$ python3 -q
>>> import numpy as np
>>> import numpy.linalg as la
>>> np.set_printoptions(precision=1, suppress=True, linewidth=100, legacy="1.25")
>>> E = np.array([[0.6, 0.4], [0.0, 1.0]])
>>> Y = E / np.sqrt((E ** 2).mean(axis=1, keepdims=True))
>>> la.matrix_rank(E - E.mean(axis=1, keepdims=True))
1
>>> print(la.norm(Y, axis=1))
[1.4 1.4]
>>> E @ np.ones(2)
array([1., 1.])
>>> np.round(la.matrix_power(E, 100), 1) + 0
array([[0., 1.],
       [0., 1.]])
>>> np.sort(np.abs(la.eigvals(E)))[::-1]
array([1. , 0.6])
>>> E.sum(axis=1)
array([1., 1.])
>>> la.matrix_power(E, 2)
array([[0.4, 0.6],
       [0. , 1. ]])
>>> p = np.eye(2)[0]
>>> for _ in range(5):
...     p = p @ E
...     print(p.round(1))
... 
[0.6 0.4]
[0.4 0.6]
[0.2 0.8]
[0.1 0.9]
[0.1 0.9]
>>> w, V = la.eig(E)
>>> np.sort(la.eigvals(E @ E))
array([0.4, 1. ])
>>> np.sort(la.eigvals(E.T))
array([0.6, 1. ])
>>> w
array([0.6, 1. ])
>>> [int(la.matrix_rank(la.matrix_power(E, p))) for p in range(1, 3)]
[2, 2]
>>> mat = np.load("out10.npy")
>>> mat
array([[  4,   2],
       [-16,  -8]])
>>> r = la.matrix_rank(mat)
>>> print(r)
1
>>> N = la.svd(mat)[2][r:].T
>>> N[:, 0] / N[np.abs(N[:, 0]).round(6).argmax(), 0]
array([-0.5,  1. ])
>>> U, s, Vh = la.svd(mat)
>>> V = Vh[:(s > 1e-8).sum()]
>>> rng = np.random.default_rng(73)
>>> x0 = mat[0] + -3 * mat[1] + rng.integers(2) * np.eye(2)[0]
>>> x0
array([53., 26.])
>>> np.round(la.norm(x0 - V.T @ V @ x0), 1)
0.4
>>> np.allclose(V.T @ V @ x0, x0)
False
>>> np.diag(V.T @ V)
array([0.8, 0.2])
>>> la.matrix_rank(np.vstack([mat, x0]))
2
>>> V.T @ V
array([[0.8, 0.4],
       [0.4, 0.2]])
>>> print(np.allclose(mat @ mat.T, mat.T @ mat))
False
>>> assert mat == mat.T
Traceback (most recent call last):
  File "<python-input-36>", line 1, in <module>
    assert mat == mat.T
           ^^^^^^^^^^^^
ValueError: The truth value of an array with more than one element is ambiguous. Use a.any() or a.all()
>>> print(np.trace(mat))
-4
>>> la.matrix_power(mat, 4)
array([[-256, -128],
       [1024,  512]])
>>> round(float(la.det(mat)), 1)
0.0
>>> (mat + mat.T) / 2
array([[ 4., -7.],
       [-7., -8.]])
>>> np.sort(np.abs(la.eigvals(mat)))
array([0., 4.])
>>> np.round(la.eigvals(E).sum().real, 1)
1.6
>>> np.round(la.det(E[::-1]), 1)
-0.6
>>> round(float(la.det(E.T)), 1)
0.6
>>> np.kron(np.eye(2, dtype=int), E)
array([[0.6, 0.4, 0. , 0. ],
       [0. , 1. , 0. , 0. ],
       [0. , 0. , 0.6, 0.4],
       [0. , 0. , 0. , 1. ]])
>>> P = np.triu(np.array([[0, 1], [0, 1]]), 1) + np.eye(2)
>>> Y = P @ mat @ la.inv(P)
>>> np.round(np.poly(Y), 1) + 0
array([1., 4., 0.])
>>> Y
array([[-12.,   6.],
       [-16.,   8.]])
>>> la.matrix_rank(Y)
1
>>> K = np.load("a.npy")
>>> print(K)
[[-2.  0. -1.  0.  0.]
 [ 2.  2.  2.  0.  0.]
 [ 1.  1.  2.  0.  0.]
 [ 0.  0.  0.  1.  1.]
 [ 0.  0.  0.  2.  3.]]
>>> # 2 groups of indices that never mix
>>> print(np.round(la.eigvals(K).sum().real, 1))
6.0
>>> print(np.round(la.det(K.T), 1))
-4.0
>>> la.eigvals(K)
array([-1.9,  3.2,  0.7,  0.3,  3.7])
>>> np.einsum("ij,ji->", K, K)
28.0
>>> np.poly(K)
array([  1.,  -6.,   4.,  22., -21.,   4.])
>>> w, V = la.eig(K)
>>> print(np.sort(la.eigvals(K @ K)))
[ 0.1  0.5  3.4 10.1 13.9]
>>> round(float(np.prod(w)), 1)
-4.0
>>> np.sort(la.eigvals(K.T))
array([-1.9,  0.3,  0.7,  3.2,  3.7])
>>> Y = la.inv(K)
>>> la.det(K) * Y
array([[  2.,  -1.,   2.,   0.,   0.],
       [ -2.,  -3.,   2.,  -0.,  -0.],
       [ -0.,   2.,  -4.,  -0.,  -0.],
       [ -0.,  -0.,  -0., -12.,   4.],
       [  0.,   0.,   0.,   8.,  -4.]])
>>> round(float(la.det(K) * la.det(Y)), 1)
1.0
>>> np.allclose(Y, K.T)
False
>>> print(round(float(la.slogdet(K)[0]), 1))
-1.0
>>> K @ Y
array([[1., 0., 0., 0., 0.],
       [0., 1., 0., 0., 0.],
       [0., 0., 1., 0., 0.],
       [0., 0., 0., 1., 0.],
       [0., 0., 0., 0., 1.]])
>>> print(round(float(la.cond(K)), 1))
17.6
>>> np.sort(la.eigvals(K).real)
array([-1.9,  0.3,  0.7,  3.2,  3.7])
>>> print(np.flatnonzero(la.matrix_power((K != 0) + (K.T != 0) + np.eye(5), 5)[3]))
[3 4]
>>> K @ K
array([[ 3., -1.,  0.,  0.,  0.],
       [ 2.,  6.,  6.,  0.,  0.],
       [ 2.,  4.,  5.,  0.,  0.],
       [ 0.,  0.,  0.,  3.,  4.],
       [ 0.,  0.,  0.,  8., 11.]])
>>> (K != 0).astype(int)
array([[1, 0, 1, 0, 0],
       [1, 1, 1, 0, 0],
       [1, 1, 1, 0, 0],
       [0, 0, 0, 1, 1],
       [0, 0, 0, 1, 1]])
>>> data = np.loadtxt("data.csv", delimiter=",")
>>> data
array([[-0.3,  0.6,  0.2, -0.2],
       [ 0.3, -0.2,  0.7, -0.6],
       [-0.6, -0.1, -0.4, -0.7],
       [ 0.3,  0.8, -0.1, -0.1],
       [ 0.7, -0.1, -0.5, -0.4]])
>>> # columns are unit length and at right angles
>>> x0 = np.array([5, 5, 4, 5])
>>> y = data @ x0
>>> coef, lr = np.zeros(4), 1 / la.norm(data, 2) ** 2
>>> for i in range(40):
...     coef -= lr * data.T @ (data @ coef - y)
...     if i % 10 == 0: print(i, round(la.norm(data @ coef - y), 1))
... 
0 0.0
10 0.0
20 0.0
30 0.0
>>> round(float(la.cond(data)), 1)
1.0
>>> coef
array([5., 5., 4., 5.])
